$ python3 -q
>>> import numpy as np
>>> np.set_printoptions(precision=3, suppress=True, linewidth=200, legacy="1.25")
>>> M = np.array([[0, 1, 1], [1, 0, 1], [1, 1, 0]])
>>> # symmetric
>>> rng = np.random.default_rng(67)
>>> idx = rng.permutation(3)
>>> out = M[:, idx] * rng.choice([-1, 1], 3)
>>> out
array([[ 1, -1,  0],
       [ 1,  0, -1],
       [ 0, -1, -1]])
>>> U, _, Vh = np.linalg.svd(M.T @ out)
>>> idx
array([2, 1, 0])
>>> np.trace(M)
0
>>> np.allclose(M @ M.T, M.T @ M)
True
>>> (M - M.T) / 2
array([[0., 0., 0.],
       [0., 0., 0.],
       [0., 0., 0.]])
>>> np.sort(np.abs(np.linalg.eigvals(M)))
array([1., 1., 2.])
>>> def softmax(z):
...     e = np.exp(z - z.max(axis=-1, keepdims=True))
...     return e / e.sum(axis=-1, keepdims=True)
... 
>>> softmax(M).sum(axis=1)
array([1., 1., 1.])
>>> np.round(softmax(10 * M[1]), 3) + 0
array([0.5, 0. , 0.5])
>>> att = M @ M.T / np.sqrt(3)
>>> softmax(att)[1] @ M
array([0.736, 0.529, 0.736])
>>> softmax(att)
array([[0.471, 0.264, 0.264],
       [0.264, 0.471, 0.264],
       [0.264, 0.264, 0.471]])
>>> w, evecs = np.linalg.eigh(M)
>>> x = np.array([-2, 2, 1])
>>> np.abs(M).sum(axis=1).max(), np.round(np.abs(w).max(), 3)
(2, 2.0)
>>> x @ M @ x
-8
>>> np.round(np.linalg.norm(M, "nuc"), 3)
4.0
>>> np.linalg.norm(M, axis=1).argmax()
0
>>> round(np.linalg.norm(M, 1), 3), round(float(np.linalg.norm(M, np.inf)), 3)
(2.0, 2.0)
>>> np.linalg.norm(M, axis=1)
array([1.414, 1.414, 1.414])
>>> basis = np.array([[1, 5, -5], [4, 0, 5], [-3, -2, 4]])
>>> arr = (rng.random((15, 3)) < 0.25) @ basis
>>> arr
array([[ 0,  0,  0],
       [-3, -2,  4],
       [ 1, -2,  9],
       [ 0,  0,  0],
       [ 0,  0,  0],
       [ 1,  5, -5],
       [ 0,  0,  0],
       [ 1,  5, -5],
       [ 5,  5,  0],
       [-3, -2,  4],
       [ 1,  5, -5],
       [ 0,  0,  0],
       [ 1,  5, -5],
       [ 0,  0,  0],
       [ 4,  0,  5]])
>>> round(np.linalg.norm(arr, 2), 3)
18.379
>>> np.round(np.linalg.norm(arr, "nuc"), 3)
31.445
>>> round(np.linalg.norm(arr[10] - arr[3]), 3)
7.141
>>> round(float(np.linalg.norm(arr[10], 1)), 3), round(np.linalg.norm(arr[10], np.inf), 3)
(11.0, 5.0)
>>> np.linalg.norm(arr, axis=0)
array([ 8.   , 11.705, 15.427])
>>> round(np.linalg.norm(arr, 1), 3), np.round(np.linalg.norm(arr, np.inf), 3)
(42.0, 12.0)
>>> Xc = (arr - arr.mean(axis=0)) / arr.std(axis=0)
>>> np.argwhere(np.abs(Xc) > 2)
array([[2, 2],
       [8, 0]])
>>> Xc.std(axis=0)
array([1., 1., 1.])
>>> coef = np.linalg.lstsq(np.delete(Xc, 0, axis=1), Xc[:, 0])[0]
>>> round(float(1 - np.var(Xc[:, 0] - np.delete(Xc, 0, axis=1) @ coef)), 3)
0.634
>>> coef
array([1.42 , 1.048])
>>> proj = arr @ np.linalg.solve(arr.T @ arr, arr.T)
>>> np.allclose(proj @ proj, proj)
True
>>> np.round(np.linalg.eigvalsh(proj), 3) + 0
array([0., 0., 0., 0., 0., 0., 0., 0., 0., 0., 0., 0., 1., 1., 1.])
>>> np.diag(proj)
array([0.   , 0.378, 0.514, 0.   , 0.   , 0.216, 0.   , 0.216, 0.459, 0.378, 0.216, 0.   , 0.216, 0.   , 0.405])
>>> J = np.loadtxt("run1.csv", delimiter=",")
>>> J
array([[ 2.,  3.,  2.,  3.,  2.,  3.],
       [-2.,  0., -2.,  0., -2.,  0.],
       [ 2.,  0.,  2.,  0.,  2.,  0.],
       [ 2.,  3.,  2.,  3.,  2.,  3.],
       [-2.,  0., -2.,  0., -2.,  0.],
       [ 2.,  0.,  2.,  0.,  2.,  0.]])
>>> # columns 0 and 2 are equal
>>> np.linalg.cond(J) > 100
True
>>> np.argsort(-np.linalg.norm(J, axis=0).round(6), kind="stable")[:3]
array([0, 2, 4])
>>> np.linalg.matrix_rank(J, rtol=0.1)
2
>>> [round(float(x), 3) for x in np.linalg.svd(J, compute_uv=False)[:3]]
[10.005, 5.088, 0.0]
>>> E = np.array([[-1.5, -0.8, 1.3], [1.5, -0.1, -1.3], [0.5, 0.4, -1.6]])
>>> np.linalg.matrix_power(E, 4)
array([[ 0.24 ,  3.211, -5.638],
       [-3.921, -7.059, 13.196],
       [-0.876, -2.768,  5.584]])
>>> (E - E.T) / 2
array([[ 0.  , -1.15,  0.4 ],
       [ 1.15,  0.  , -0.85],
       [-0.4 ,  0.85,  0.  ]])
>>> (E + E.T) / 2
array([[-1.5 ,  0.35,  0.9 ],
       [ 0.35, -0.1 , -0.45],
       [ 0.9 , -0.45, -1.6 ]])
>>> np.sort(np.abs(np.linalg.eigvals(E)))
array([0.987, 1.263, 1.263])
>>> np.allclose(E @ E.T, E.T @ E)
False
>>> np.allclose(E, E.T)
False
>>> np.trace(E)
-3.2
>>> data = np.load("block9.npy")
>>> data
array([[-1,  1,  0],
       [ 0,  1,  0],
       [ 0,  0,  1]])
>>> f = np.array([0, 1, 1])
>>> out = data + np.outer(f, np.eye(3)[0])
>>> np.linalg.matrix_rank(np.linalg.inv(out) - np.linalg.inv(data), tol=1e-8)
1
>>> out
array([[-1.,  1.,  0.],
       [ 1.,  1.,  0.],
       [ 1.,  0.,  1.]])
>>> np.prod(np.diag(data)), round(float(np.linalg.det(data)), 3)
(-1, -1.0)
>>> np.linalg.matrix_power(data - np.diag(np.diag(data)), 3)
array([[0, 0, 0],
       [0, 0, 0],
       [0, 0, 0]])
>>> [int(np.linalg.matrix_rank(np.linalg.matrix_power(data, p))) for p in range(1, 4)]
[3, 3, 3]
>>> np.sort(np.linalg.eigvals(data))
array([-1.,  1.,  1.])
>>> U, sv, Vh = np.linalg.svd(data, full_matrices=False)
>>> sv / sv[0]
array([1.   , 0.618, 0.382])
>>> sv
array([1.618, 1.   , 0.618])
>>> np.sqrt((sv ** 2).sum()), np.round(np.linalg.norm(data), 3)
(2.0, 2.0)
>>> (sv > 1e-8).sum()
3
>>> np.round(U.T @ data @ Vh.T, 3) + 0
array([[1.618, 0.   , 0.   ],
       [0.   , 1.   , 0.   ],
       [0.   , 0.   , 0.618]])
>>> t = rng.uniform(0, 2 * np.pi, 18)
>>> Q, _ = np.linalg.qr(np.array([[-0.3, -0.5], [-0.2, -0.2], [-0.2, 0.2]]))
>>> W0 = 3 * np.c_[np.cos(t), np.sin(t)] @ Q.T
>>> W0
array([[-1.384, -1.276, -2.336],
       [-0.459, -0.933, -2.814],
       [ 2.481,  1.454,  0.853],
       [-2.174, -1.454, -1.469],
       [ 0.889, -0.269, -2.853],
       [-0.922, -1.118, -2.627],
       [ 1.908,  1.413,  1.834],
       [-2.67 , -1.15 ,  0.74 ],
       [ 0.137, -0.662, -2.923],
       [ 1.908,  0.383, -2.283],
       [ 0.855, -0.288, -2.861],
       [-2.142, -0.565,  2.023],
       [ 2.575,  1.43 ,  0.57 ],
       [-2.489, -1.453, -0.832],
       [-1.479, -0.087,  2.609],
       [ 0.409, -0.527, -2.925],
       [ 1.467,  0.08 , -2.616],
       [ 2.605,  1.035, -1.069]])
>>> # rows and columns are dependent
>>> softmax(W0).sum(axis=1)
array([1., 1., 1., 1., 1., 1., 1., 1., 1., 1., 1., 1., 1., 1., 1., 1., 1., 1.])
>>> softmax(W0[7])
array([0.028, 0.128, 0.845])
>>> att = W0 @ W0.T / np.sqrt(3)
>>> softmax(att).round(6).argmax(axis=1)
array([ 0,  1,  2,  3,  4,  5,  6,  7,  8,  9, 10, 11, 12, 13, 14, 15, 16, 17])
>>> f = np.array([1, -2, -2]) + 0.5
>>> X = np.outer(f, f) / (f @ f)
>>> X
array([[ 0.333, -0.333, -0.333],
       [-0.333,  0.333,  0.333],
       [-0.333,  0.333,  0.333]])
>>> x = np.array([2, -1, 1])
>>> X @ np.eye(3)[2]
array([-0.333,  0.333,  0.333])
>>> np.einsum("ij,j->i", X, x)
array([ 0.667, -0.667, -0.667])
>>> X @ np.ones(3)
array([-0.333,  0.333,  0.333])
>>> (X * x).sum(axis=1)
array([ 0.667, -0.667, -0.667])
>>> C2 = X.T @ X
>>> np.diag(C2)
array([0.333, 0.333, 0.333])
>>> np.round(np.linalg.eigvalsh(C2)[::-1], 3) + 0
array([1., 0., 0.])
>>> np.linalg.matrix_rank(C2)
1
>>> np.round(np.linalg.svd(X, compute_uv=False) ** 2, 3) + 0
array([1., 0., 0.])
>>> (X @ X.T).shape
(3, 3)
>>> softmax(X).sum(axis=1)
array([1., 1., 1.])
>>> softmax(X[1])
array([0.204, 0.398, 0.398])
>>> att = X @ X.T / np.sqrt(3)
>>> softmax(att + np.triu(np.full(att.shape, -np.inf), 1))
array([[1.   , 0.   , 0.   ],
       [0.405, 0.595, 0.   ],
       [0.254, 0.373, 0.373]])
>>> softmax(att)[1] @ X
array([-0.164,  0.164,  0.164])
>>> softmax(att)
array([[0.424, 0.288, 0.288],
       [0.254, 0.373, 0.373],
       [0.254, 0.373, 0.373]])
>>> x = np.array([4, 7, 8])
>>> X @ X @ x
array([-3.667,  3.667,  3.667])
>>> np.linalg.eigvalsh(2 * X - np.eye(3))
array([-1., -1.,  1.])
>>> np.eye(3) - X
array([[ 0.667,  0.333,  0.333],
       [ 0.333,  0.667, -0.333],
       [ 0.333, -0.333,  0.667]])
>>> np.linalg.lstsq(X[:-1].T, X[-1])[2]
1
>>> np.unique(X.round(6), axis=0).shape
(2, 3)
>>> mat = np.load("sample4.npy")
>>> mat
array([[ 0.698,  0.458, -0.038],
       [ 0.458,  0.307,  0.057],
       [-0.038,  0.057,  0.995]])
>>> r = np.linalg.matrix_rank(mat)
>>> r
2
>>> ns = np.linalg.svd(mat)[2][r:].T
>>> np.linalg.matrix_rank(mat.T @ mat), np.linalg.matrix_rank(mat @ mat.T)
(2, 2)
>>> [int(np.linalg.matrix_rank(np.delete(mat, i, axis=0))) for i in range(3)]
[2, 2, 2]
>>> np.allclose(mat @ ns, 0)
True
>>> ns[:, 0] / ns[np.abs(ns[:, 0]).round(6).argmax(), 0]
array([-0.66 ,  1.   , -0.082])
>>> ns.shape
(3, 1)
>>> w, evecs = np.linalg.eigh(mat)
>>> x = np.array([-3, 1, -2])
>>> np.linalg.eigvalsh(mat[1:, 1:])
array([0.302, 1.   ])
>>> round(x @ mat @ x, 3)
7.144
>>> round(float(np.abs(mat).sum(axis=1).max()), 3), round(np.abs(w).max(), 3)
(1.193, 1.0)
>>> round(x @ mat @ x / (x @ x), 3), np.round(w[0], 3), round(float(w[-1]), 3)
(0.51, -0.0, 1.0)
